% ipython --no-banner

In [1]: import numpy as np

In [2]: import numpy.linalg as la

In [3]: np.set_printoptions(suppress=True, linewidth=100)

In [4]: M2 = np.array([[0.2, -1.0, 0.1],
   ...:     [0.9, 0.2, -0.4],
   ...:     [0.0, -0.8, 0.6],
   ...:     [-1.0, 2.2, 1.2]])

In [5]: basis = np.array([[-0.5, -2.3, 0.0, 0.1, -1.3, 2.4, -0.8, -0.9, 0.0, -2.7],
   ...:     [-1.1, -0.6, -1.4, -1.2, 1.2, 0.3, 0.5, 0.0, 1.8, -0.8],
   ...:     [-0.2, -1.3, -1.5, -2.1, -0.4, 0.3, 0.1, 0.1, 0.4, -0.1]])

In [6]: m1 = M2 @ basis

In [7]: m1.round(2)
Out[7]: 
array([[ 0.98,  0.01,  1.25,  1.01, -1.5 ,  0.21, -0.65, -0.17, -1.76,  0.25],
       [-0.59, -1.67,  0.32,  0.69, -0.77,  2.1 , -0.66, -0.85,  0.2 , -2.55],
       [ 0.76, -0.3 ,  0.22, -0.3 , -1.2 , -0.06, -0.34,  0.06, -1.2 ,  0.58],
       [-2.16, -0.58, -4.88, -5.26,  3.46, -1.38,  2.02,  1.02,  4.44,  0.82]])

In [8]: print(la.lstsq(m1[:-1].T, m1[-1])[2])
3

In [9]: J = np.load("run12.npy")

In [10]: J
Out[10]: 
array([[ 4,  4,  4,  4,  4,  4,  4],
       [ 4,  8,  8,  8,  8,  8,  8],
       [ 4,  8, 12, 12, 12, 12, 12],
       [ 4,  8, 12, 16, 16, 16, 16],
       [ 4,  8, 12, 16, 20, 20, 20],
       [ 4,  8, 12, 16, 20, 24, 24],
       [ 4,  8, 12, 16, 20, 24, 28]])

In [11]: left, sv, vt = la.svd(m1)

In [12]: sv.round(2) + 0
Out[12]: array([10.35,  3.95,  1.81,  0.  ])

In [13]: M2 = left[:, :3] @ np.diag(sv[:3]) @ vt[:3]

In [14]: print(round(la.norm(m1 - M2, 2), 2), round(sv[3], 2))
0.0 0.0

In [15]: M2.round(2)
Out[15]: 
array([[ 0.98,  0.01,  1.25,  1.01, -1.5 ,  0.21, -0.65, -0.17, -1.76,  0.25],
       [-0.59, -1.67,  0.32,  0.69, -0.77,  2.1 , -0.66, -0.85,  0.2 , -2.55],
       [ 0.76, -0.3 ,  0.22, -0.3 , -1.2 , -0.06, -0.34,  0.06, -1.2 ,  0.58],
       [-2.16, -0.58, -4.88, -5.26,  3.46, -1.38,  2.02,  1.02,  4.44,  0.82]])

In [16]: la.matrix_rank(M2)
Out[16]: np.int64(3)

In [17]: np.round(la.norm(m1 - M2) / la.norm(m1), 2)
Out[17]: np.float64(0.0)

In [18]: arr = np.array([[3, 1, -5, -2, 1, -3, 3],
    ...:     [5, -5, 3, 1, 2, -2, -2],
    ...:     [-2, 1, -1, 5, 4, -1, 2],
    ...:     [-3, 4, -2, -1, -3, 3, 1],
    ...:     [2, 5, 5, -4, 4, 4, 4],
    ...:     [1, 4, -2, -3, 3, -5, -2],
    ...:     [-5, 5, 1, -2, -2, -2, 2],
    ...:     [2, 4, 4, 1, 2, -5, -3],
    ...:     [5, -4, -5, 2, 3, 5, -1],
    ...:     [1, 2, 0, -3, 2, -2, 5]])

In [19]: arr[:, 3] = 4 * arr[:, 1]

In [20]: arr
Out[20]: 
array([[  3,   1,  -5,   4,   1,  -3,   3],
       [  5,  -5,   3, -20,   2,  -2,  -2],
       [ -2,   1,  -1,   4,   4,  -1,   2],
       [ -3,   4,  -2,  16,  -3,   3,   1],
       [  2,   5,   5,  20,   4,   4,   4],
       [  1,   4,  -2,  16,   3,  -5,  -2],
       [ -5,   5,   1,  20,  -2,  -2,   2],
       [  2,   4,   4,  16,   2,  -5,  -3],
       [  5,  -4,  -5, -16,   3,   5,  -1],
       [  1,   2,   0,   8,   2,  -2,   5]])

In [21]: la.cond(arr) > 100
Out[21]: np.True_

In [22]: la.matrix_rank(arr, rtol=0.1)
Out[22]: np.int64(5)

In [23]: rk = la.matrix_rank(arr)

In [24]: rk
Out[24]: np.int64(6)

In [25]: N = la.svd(arr)[2][rk:].T

In [26]: np.allclose(arr @ N, 0)
Out[26]: True

In [27]: np.round(N[:, 0] / N[np.abs(N[:, 0]).round(6).argmax(), 0], 2) + 0
Out[27]: array([ 0.  ,  1.  ,  0.  , -0.25,  0.  ,  0.  ,  0.  ])

In [28]: N.shape
Out[28]: (7, 1)

In [29]: [int(la.matrix_rank(np.delete(arr, i, axis=0))) for i in range(10)]
Out[29]: [6, 6, 6, 6, 6, 6, 6, 6, 6, 6]

In [30]: [int(la.matrix_rank(arr[:, :j + 1])) for j in range(7)]
Out[30]: [1, 2, 3, 3, 4, 5, 6]

In [31]: left, sv, vt = la.svd(arr)

In [32]: vecs = vt[:(sv > 1e-8).sum()]

In [33]: rng = np.random.default_rng(10)

In [34]: vec = arr[3] + 5 * arr[5] + rng.integers(2) * np.eye(7)[6]

In [35]: vec
Out[35]: array([  2.,  24., -12.,  96.,  12., -22.,  -8.])

In [36]: np.allclose(vecs.T @ vecs @ vec, vec)
Out[36]: True

In [37]: la.matrix_rank(np.vstack([arr, vec]))
Out[37]: np.int64(6)

In [38]: np.round(vecs.T @ vecs, 2) + 0
Out[38]: 
array([[1.  , 0.  , 0.  , 0.  , 0.  , 0.  , 0.  ],
       [0.  , 0.06, 0.  , 0.24, 0.  , 0.  , 0.  ],
       [0.  , 0.  , 1.  , 0.  , 0.  , 0.  , 0.  ],
       [0.  , 0.24, 0.  , 0.94, 0.  , 0.  , 0.  ],
       [0.  , 0.  , 0.  , 0.  , 1.  , 0.  , 0.  ],
       [0.  , 0.  , 0.  , 0.  , 0.  , 1.  , 0.  ],
       [0.  , 0.  , 0.  , 0.  , 0.  , 0.  , 1.  ]])

In [39]: np.round(np.diag(vecs.T @ vecs), 2)
Out[39]: array([1.  , 0.06, 1.  , 0.94, 1.  , 1.  , 1.  ])

In [40]: F = np.load("layer7.npy")

In [41]: F
Out[41]: 
array([[ 5,  4,  0,  0,  0,  0],
       [ 2,  5,  0,  0,  0,  0],
       [ 2, -4,  0,  0,  0,  0],
       [ 0,  0,  5,  4,  0,  0],
       [ 0,  0,  2,  5,  0,  0],
       [ 0,  0,  2, -4,  0,  0],
       [ 0,  0,  0,  0,  5,  4],
       [ 0,  0,  0,  0,  2,  5],
       [ 0,  0,  0,  0,  2, -4]])

In [42]: M2 = F + rng.integers(-2, 3, (9, 3)) @ rng.integers(-2, 3, (3, 6))

In [43]: M2
Out[43]: 
array([[ 6,  8, -3,  4,  4, -5],
       [ 8,  9, -4, -2,  0,  2],
       [ 2, -6,  2, -8, -6,  8],
       [-8, -6, 11,  4, -2,  0],
       [ 4,  0,  0, 11,  4, -4],
       [-4, -4,  6, -8, -4,  4],
       [ 4,  1, -3, 10, 12, -4],
       [-5, -6,  5,  0,  0,  6],
       [ 5,  1, -2, -2,  1, -1]])

In [44]: np.round(la.svd(M2 - F, compute_uv=False), 2) + 0
Out[44]: array([26.55, 17.1 ,  5.62,  0.  ,  0.  ,  0.  ])

In [45]: la.matrix_rank(M2 - F, tol=1e-8)
Out[45]: np.int64(3)

In [46]: M2 - F
Out[46]: 
array([[ 1,  4, -3,  4,  4, -5],
       [ 6,  4, -4, -2,  0,  2],
       [ 0, -2,  2, -8, -6,  8],
       [-8, -6,  6,  0, -2,  0],
       [ 4,  0, -2,  6,  4, -4],
       [-4, -4,  4, -4, -4,  4],
       [ 4,  1, -3, 10,  7, -8],
       [-5, -6,  5,  0, -2,  1],
       [ 5,  1, -2, -2, -1,  3]])

In [47]: A = np.loadtxt("sample19.csv", delimiter=",")

In [48]: A
Out[48]: 
array([[ -8.27,   3.37,  18.72,   9.98, -10.67],
       [  1.83,  -3.15,   0.68, -18.18, -13.25],
       [ 13.93,  -0.32, -18.02,  -6.06,  10.05],
       [  2.24,   2.93,  -1.97,  18.67,  12.31],
       [ -0.28, -11.69,   8.81,   3.81, -19.03],
       [ -7.77, -18.38,  -5.04,  -3.85,  -5.13],
       [-20.11,   6.05,  21.41,   1.06,  -6.96]])

In [49]: Q, vecs = la.qr(F[:, :3])[0], la.qr(F[:, 3:])[0]

In [50]: sv = la.svd(Q.T @ vecs, compute_uv=False)

In [51]: np.round(np.degrees(np.arccos(sv.clip(0, 1))), 2)
Out[51]: array([59.52, 90.  , 90.  ])

In [52]: print(sv.round(2))
[0.51 0.   0.  ]

In [53]: data = np.load("test16.npy")

In [54]: data
Out[54]: 
array([[-2,  0,  0,  0,  0,  0,  0,  0,  0],
       [ 1,  2,  0,  0,  0,  0,  0,  0,  0],
       [ 1, -2, -2,  0,  0,  0,  0,  0,  0],
       [-1, -2, -2, -2,  0,  0,  0,  0,  0],
       [ 1, -2, -1, -2, -1,  0,  0,  0,  0],
       [-1,  1, -1, -2,  0,  0,  0,  0,  0],
       [ 0,  1, -1, -2, -1,  0,  2,  0,  0],
       [-1,  0,  2, -1, -1,  2,  2, -1,  0],
       [ 0, -2, -2, -1, -2,  0,  2,  2, -1]])

In [55]: M2 = arr / la.norm(arr, axis=1, keepdims=True)

In [56]: gram = M2 @ M2.T

In [57]: print(np.round(la.norm(M2, axis=1), 2))
[1. 1. 1. 1. 1. 1. 1. 1. 1. 1.]

In [58]: print(round(np.degrees(np.arccos(np.clip(gram[9, 6], -1, 1))), 2))
36.36

In [59]: (gram - 2 * np.eye(10)).round(6).argmax(axis=1)
Out[59]: array([9, 8, 9, 6, 6, 7, 3, 5, 1, 4])

In [60]: np.argwhere(np.triu(np.abs(gram) > 0.95, 1))
Out[60]: 
array([[1, 3],
       [1, 6],
       [6, 8]])
